$ python3 -q
>>> import numpy as np
>>> np.set_printoptions(suppress=True, linewidth=200)
>>> M = np.array([[-3.7, -3.8, 3.7],
...     [2.3, 2.1, -2.4],
...     [-3.6, -3.6, 3.7],
...     [-3.2, -3.3, 3.3],
...     [0.3, 0.2, -0.4],
...     [0.3, 0.3, -0.3],
...     [1.0, 0.9, -1.0],
...     [-1.9, -1.9, 1.8],
...     [-3.1, -2.9, 3.0],
...     [-1.2, -1.2, 1.2],
...     [-1.5, -1.5, 1.6],
...     [3.9, 4.1, -4.2],
...     [5.4, 5.0, -5.3],
...     [0.5, 0.2, -0.3]])
>>> vec = np.array([5, -5, 2])
>>> rhs = M @ vec
>>> np.round(np.linalg.lstsq(M, rhs)[0], 1)
array([ 5., -5.,  2.])
>>> np.round(np.linalg.pinv(M) @ M, 1) + 0
array([[1., 0., 0.],
       [0., 1., 0.],
       [0., 0., 1.]])
>>> rng = np.random.default_rng(944217)
>>> rhs = rhs + 0.1 * rng.normal(size=14)
>>> rhs.round(1)
array([ 7.7, -3.7,  7.4,  7.1, -0.5, -0.7, -1.6,  3.6,  5. ,  2.3,  3.2, -9.6, -8.7,  0.9])
>>> coef, *_ = np.linalg.lstsq(M, rhs)
>>> print(coef.round(1))
[ 5.2 -4.8  2.4]
>>> np.round(M.T @ (rhs - M @ coef), 1) + 0
array([0., 0., 0.])
>>> coef.round()
array([ 5., -5.,  2.])
>>> Z = M[[10, 1]].astype(float)
>>> for _ in range(7):
...     z = np.linalg.norm(M[:, None] - Z, axis=-1).argmin(axis=1)
...     Z = np.array([M[z == j].mean(axis=0) for j in range(2)])
... 
>>> z
array([0, 1, 0, 0, 0, 0, 1, 0, 0, 0, 0, 1, 1, 0])
>>> np.abs(Z[1] - Z[0]).argmax()
np.int64(2)
>>> np.round(Z[1] - Z[0], 1)
array([ 4.9,  4.8, -5. ])
>>> Z.round(1)
array([[-1.7, -1.8,  1.7],
       [ 3.2,  3. , -3.2]])
>>> gram = np.cov(M, rowvar=False)
>>> np.round(np.corrcoef(M.T), 1)
array([[ 1.,  1., -1.],
       [ 1.,  1., -1.],
       [-1., -1.,  1.]])
>>> np.round(M.std(axis=0), 1)
array([2.7, 2.7, 2.8])
>>> np.round(np.linalg.eigvalsh(gram)[::-1], 1) + 0
array([23.7,  0. ,  0. ])
>>> np.argsort(-M.std(axis=0).round(6), kind="stable")
array([2, 0, 1])
>>> z = M[:, 1] > np.median(M[:, 1])
>>> f = M[z].mean(axis=0) - M[~z].mean(axis=0)
>>> (((M - M.mean(axis=0)) @ f > 0) == z).mean()
np.float64(1.0)
>>> z.astype(int)
array([0, 1, 0, 0, 1, 1, 1, 0, 0, 0, 0, 1, 1, 1])
>>> A = np.array([[-1.1, 1.4, 0.5],
...     [-2.3, 2.2, 0.6],
...     [1.4, -1.2, -1.2],
...     [-0.7, 0.6, -0.3],
...     [-0.2, 0.4, 0.3],
...     [0.0, -0.6, -0.3],
...     [0.5, -0.2, -0.5],
...     [1.0, -1.2, -0.8],
...     [-0.9, 0.6, 0.0],
...     [-2.2, 1.6, 1.3],
...     [-0.6, 1.1, -0.5],
...     [2.4, -3.0, -1.4],
...     [4.5, -3.8, -2.1],
...     [3.5, -3.1, -1.3],
...     [-2.4, 2.9, 1.2]])
>>> f, v = A[6], A[5]
>>> round(float(f @ v), 1)
0.3
>>> pr = (f @ v) / (f @ f) * f
>>> pr.round(1)
array([ 0.2, -0.1, -0.2])
>>> np.linalg.matrix_rank(np.outer(f, v))
np.int64(1)
>>> proj = A @ np.linalg.solve(A.T @ A, A.T)
>>> np.round(np.linalg.eigvalsh(proj), 1) + 0
array([0., 0., 0., 0., 0., 0., 0., 0., 0., 0., 0., 0., 1., 1., 1.])
>>> np.round(np.diag(proj), 1) + 0
array([0.1, 0.2, 0.2, 0.2, 0. , 0.2, 0.1, 0.1, 0.1, 0.2, 0.4, 0.4, 0.4, 0.3, 0.3])
>>> np.allclose(proj @ proj, proj)
True
>>> t3 = np.stack([A, 3 * A, A[::-1]])
>>> (t3 @ A.T).shape
(3, 15, 15)
>>> np.linalg.matrix_rank(t3.reshape(3, -1))
np.int64(2)
>>> print(np.round(np.linalg.norm(t3, axis=(1, 2)), 1))
[11.5 34.4 11.5]
>>> np.linalg.matrix_rank(t3)
array([3, 3, 3])
>>> np.round(np.einsum("bij,cij->bc", t3, t3), 1)
array([[ 131.1,  393.3,    4. ],
       [ 393.3, 1180. ,   12. ],
       [   4. ,   12. ,  131.1]])
>>> w1 = np.array([[-1, -1], [-1, 0], [-3, -3]])
>>> coef = np.array([-3, -3])
>>> hid = np.maximum(A @ w1 + coef, 0)
>>> np.round((hid > 0).mean(axis=0), 1)
array([0.3, 0. ])
>>> hid.round(1)
array([[0. , 0. ],
       [0. , 0. ],
       [0.4, 0. ],
       [0. , 0. ],
       [0. , 0. ],
       [0. , 0. ],
       [0. , 0. ],
       [0. , 0. ],
       [0. , 0. ],
       [0. , 0. ],
       [0. , 0. ],
       [1.8, 0. ],
       [2.6, 0. ],
       [0.5, 0. ],
       [0. , 0. ]])
>>> Z = np.array([[-2, -1], [2, -1]])
>>> print(np.round(hid @ Z, 1))
[[ 0.   0. ]
 [ 0.   0. ]
 [-0.8 -0.4]
 [ 0.   0. ]
 [ 0.   0. ]
 [ 0.   0. ]
 [ 0.   0. ]
 [ 0.   0. ]
 [ 0.   0. ]
 [ 0.   0. ]
 [ 0.   0. ]
 [-3.6 -1.8]
 [-5.2 -2.6]
 [-1.  -0.5]
 [ 0.   0. ]]
>>> (hid @ Z).round(6).argmax(axis=1)
array([0, 0, 1, 0, 0, 0, 0, 0, 0, 0, 0, 1, 1, 1, 0])
>>> data = np.load("w.npy")
>>> data
array([[ 6,  0,  0,  2],
       [12,  0,  0,  4],
       [ 3,  0,  0,  1]])
>>> # columns 1 and 2 are equal
>>> round(np.linalg.norm(data, 2) / np.linalg.norm(data), 1)
np.float64(1.0)
>>> np.linalg.cond(data) > 100
np.True_
>>> feats = np.eye(2, dtype=int)[rng.permutation(2)] * np.array([3, 5])
>>> feats
array([[3, 0],
       [0, 5]])
>>> # 2 groups of indices that never mix
>>> np.round(np.linalg.pinv(feats), 1)
array([[0.3, 0. ],
       [0. , 0.2]])
>>> feats @ feats.T
array([[ 9,  0],
       [ 0, 25]])
>>> vec = np.ones(2)
>>> for _ in range(5):
...     vec = feats @ vec
...     vec /= np.linalg.norm(vec)
...     print(round(vec @ feats @ vec, 1))
... 
4.5
4.8
4.9
5.0
5.0
>>> np.round(np.linalg.eigvalsh(feats)[-1], 1)
np.float64(5.0)
>>> (feats - feats.T) / 2
array([[0., 0.],
       [0., 0.]])
>>> print((feats + feats.T) / 2)
[[3. 0.]
 [0. 5.]]
>>> np.trace(feats)
np.int64(8)
>>> np.round(np.abs(np.linalg.eigvals(feats)).max(), 1)
np.float64(5.0)
>>> np.linalg.matrix_power(feats, 4)
array([[ 81,   0],
       [  0, 625]])
>>> print(np.round(np.sort(np.abs(np.linalg.eigvals(feats))), 1))
[3. 5.]
>>> np.round(np.linalg.det(feats), 1)
np.float64(15.0)
>>> feats @ feats
array([[ 9,  0],
       [ 0, 25]])
>>> vec = np.array([0, -1, 0])
>>> rhs = A @ vec
>>> np.round(np.linalg.pinv(A) @ A, 1) + 0
array([[1., 0., 0.],
       [0., 1., 0.],
       [0., 0., 1.]])
>>> rhs = rhs + 0.3 * rng.normal(size=15)
>>> rhs.round(1)
array([-1.7, -2.3,  1.3, -0.6, -0.2,  0.9,  0.4,  1.2, -0.3, -1.4, -1. ,  3.2,  3.9,  3.6, -3.1])
>>> coef, *_ = np.linalg.lstsq(A, rhs)
>>> print(coef.round(1))
[-0.2 -1.2 -0.1]
>>> np.round(np.linalg.norm(rhs - A @ coef), 1)
np.float64(0.7)
>>> ev, vecs = np.linalg.eigh(feats)
>>> vec = np.array([1, -3])
>>> print((np.sign(vecs[:, -1].round(6)) == np.sign(vecs[0, -1].round(6))).astype(int))
[1 0]
>>> other = np.array([[1, -2, -2, 2, -2],
...     [1, 0, -2, 2, 1],
...     [-2, 2, 1, -1, 0],
...     [-1, -1, 2, 0, -1],
...     [1, 2, -1, -2, 2]])
>>> other[-1] = other[0]
>>> F = other + 0.3 * np.eye(5)
>>> F
array([[ 1.3, -2. , -2. ,  2. , -2. ],
       [ 1. ,  0.3, -2. ,  2. ,  1. ],
       [-2. ,  2. ,  1.3, -1. ,  0. ],
       [-1. , -1. ,  2. ,  0.3, -1. ],
       [ 1. , -2. , -2. ,  2. , -1.7]])
>>> w1 = np.array([[-1, -3, -3, 2, -5, -2],
...     [-1, 3, -5, 2, 0, -4],
...     [-3, 5, 2, 3, -4, -3],
...     [-4, -5, 5, 0, -4, 0],
...     [5, 1, -4, 5, 2, 1]])
>>> coef = np.array([2, 1, 2, 1, 1, 0])
>>> hid = np.maximum(F @ w1 + coef, 0)
>>> (hid > 0).mean(axis=0)
array([0.4, 0.4, 0.6, 0.4, 0.2, 0.6])
>>> hid.round(1)
array([[ 0. ,  0. , 22.1,  0. ,  0. ,  9.4],
       [ 3.7,  0. ,  0. ,  2.6,  0. ,  3.8],
       [ 2.1, 24.5,  0. ,  4.9,  9.8,  0. ],
       [ 0. ,  8.5, 19.5,  0. ,  0. ,  0. ],
       [ 0. ,  0. , 21.8,  0. ,  0. , 10.3]])
>>> Z = np.array([[-1, -2, 0],
...     [2, 2, 1],
...     [1, 2, 2],
...     [1, 0, -2],
...     [2, -1, -1],
...     [2, -1, 2]])
>>> (hid @ Z).round(6).argmax(axis=1)
array([2, 0, 0, 1, 2])
>>> w1 @ Z
array([[-20,  -3, -12],
       [ -4,   2, -19],
       [  4,  27,   1],
       [ -9,  12,   9],
       [  4, -19, -17]])
>>> U, s, Vt = np.linalg.svd(hid)
>>> print(s.round(1))
[39.  27.6  8.8  3.5  0.3]
>>> other = U[:, :4] @ np.diag(s[:4]) @ Vt[:4]
>>> round(np.linalg.norm(hid - other) / np.linalg.norm(hid), 1)
np.float64(0.0)
>>> f = np.array([6, 7])
>>> print(np.round(np.cross(F[4, :3], F[0, :3]), 1))
[ 0.  -0.6  0.6]
>>> print(np.round(np.correlate(F[4], F[0], "full"), 1))
[-2.   6.  -2.  -6.  16.7 -6.  -3.2  6.  -2.2]
>>> np.round(np.polyval(f, F[4]), 1)
array([13. , -5. , -5. , 19. , -3.2])
>>> mat = np.load("a.npy")
>>> mat.round(1) + 0
array([[0.7, 0.1, 0.5],
       [0.1, 0. , 0.1],
       [0.5, 0.1, 0.3]])
>>> # a projection of rank 1
>>> U, s, Vt = np.linalg.svd(mat)
>>> s.round(1) + 0
array([1., 0., 0.])
>>> np.argmax(s[:-1] / (s[1:] + 1e-6)) + 1
np.int64(1)
>>> other = U[:, :1] @ np.diag(s[:1]) @ Vt[:1]
>>> np.linalg.matrix_rank(other)
np.int64(1)
>>> print(round(float(np.linalg.norm(mat - other, 2)), 1), np.round(s[1], 1))
0.0 0.0
>>> print(round(float(np.abs(mat - other).max()), 1))
0.0
>>> np.round(np.linalg.norm(mat - other) / np.linalg.norm(mat), 1)
np.float64(0.0)
>>> other.round(1) + 0
array([[0.7, 0.1, 0.5],
       [0.1, 0. , 0.1],
       [0.5, 0.1, 0.3]])
>>> np.linalg.cond(other) > 100
np.True_
>>> [round(float(x), 1) for x in np.linalg.svd(other, compute_uv=False)[:3]]
[1.0, 0.0, 0.0]
>>> rk = np.linalg.matrix_rank(mat)
>>> rk
np.int64(1)
>>> null = np.linalg.svd(mat)[2][rk:].T
>>> np.round(mat @ null, 1) + 0
array([[0., 0.],
       [0., 0.],
       [0., 0.]])
>>> null.shape
(3, 2)
>>> [int(np.linalg.matrix_rank(np.delete(mat, i, axis=0))) for i in range(3)]
[1, 1, 1]
>>> np.linalg.matrix_rank(mat.T @ mat), np.linalg.matrix_rank(mat @ mat.T)
(np.int64(1), np.int64(1))
>>> vec = np.array([1, 1])
>>> rhs = feats @ vec
>>> coef, lr = np.zeros(2), 1 / np.linalg.norm(feats, 2) ** 2
>>> for i in range(250):
...     coef -= lr * feats.T @ (feats @ coef - rhs)
...     if i % 50 == 0: print(i, round(np.linalg.norm(feats @ coef - rhs), 1))
... 
0 1.9
50 0.0
100 0.0
150 0.0
200 0.0
>>> coef.round(1)
array([1., 1.])
>>> z = rng.integers(0, 2, 5)
>>> X = (z[:, None] == z) * 2 + np.eye(5)
>>> X
array([[3., 2., 0., 2., 0.],
       [2., 3., 0., 2., 0.],
       [0., 0., 3., 0., 2.],
       [2., 2., 0., 3., 0.],
       [0., 0., 2., 0., 3.]])
>>> # symmetric, so the eigenvalues are real
>>> U, s, Vt = np.linalg.svd(X, full_matrices=False)
>>> round(float(np.sqrt((s ** 2).sum())), 1), np.round(np.linalg.norm(X), 1)
(8.8, np.float64(8.8))
>>> print(np.abs(U[:, 0]).round(6).argmax())
0
>>> np.round(U.T @ X @ Vt.T, 1) + 0
array([[7., 0., 0., 0., 0.],
       [0., 5., 0., 0., 0.],
       [0., 0., 1., 0., 0.],
       [0., 0., 0., 1., 0.],
       [0., 0., 0., 0., 1.]])
>>> print(s.round(1))
[7. 5. 1. 1. 1.]
>>> print(np.round(np.cumsum(s ** 2) / np.sum(s ** 2), 1))
[0.6 1.  1.  1.  1. ]
>>> (s > 1e-8).sum()
np.int64(5)
>>> np.round(Vt @ Vt.T, 1) + 0
array([[1., 0., 0., 0., 0.],
       [0., 1., 0., 0., 0.],
       [0., 0., 1., 0., 0.],
       [0., 0., 0., 1., 0.],
       [0., 0., 0., 0., 1.]])
>>> z = rng.permutation(5)
>>> z
array([1, 3, 4, 2, 0])
>>> other = X[z][:, z]
>>> np.round(np.linalg.det(other), 1), np.round(np.linalg.det(X[z]), 1)
(np.float64(35.0), np.float64(35.0))
>>> other
array([[3., 2., 0., 0., 2.],
       [2., 3., 0., 0., 2.],
       [0., 0., 3., 2., 0.],
       [0., 0., 2., 3., 0.],
       [2., 2., 0., 0., 3.]])
>>> np.round(np.sort(np.abs(np.linalg.eigvals(other))), 1)
array([1., 1., 1., 5., 7.])
>>> other = np.array([[1, 1, 0], [0, 2, 1]])
>>> Z = np.kron(other, X)
>>> Z
array([[3., 2., 0., 2., 0., 3., 2., 0., 2., 0., 0., 0., 0., 0., 0.],
       [2., 3., 0., 2., 0., 2., 3., 0., 2., 0., 0., 0., 0., 0., 0.],
       [0., 0., 3., 0., 2., 0., 0., 3., 0., 2., 0., 0., 0., 0., 0.],
       [2., 2., 0., 3., 0., 2., 2., 0., 3., 0., 0., 0., 0., 0., 0.],
       [0., 0., 2., 0., 3., 0., 0., 2., 0., 3., 0., 0., 0., 0., 0.],
       [0., 0., 0., 0., 0., 6., 4., 0., 4., 0., 3., 2., 0., 2., 0.],
       [0., 0., 0., 0., 0., 4., 6., 0., 4., 0., 2., 3., 0., 2., 0.],
       [0., 0., 0., 0., 0., 0., 0., 6., 0., 4., 0., 0., 3., 0., 2.],
       [0., 0., 0., 0., 0., 4., 4., 0., 6., 0., 2., 2., 0., 3., 0.],
       [0., 0., 0., 0., 0., 0., 0., 4., 0., 6., 0., 0., 2., 0., 3.]])
>>> np.round(np.linalg.norm(Z, 2), 1), round(np.linalg.norm(other, 2) * np.linalg.norm(X, 2), 1)
(np.float64(17.1), np.float64(17.1))
>>> Z.shape
(10, 15)
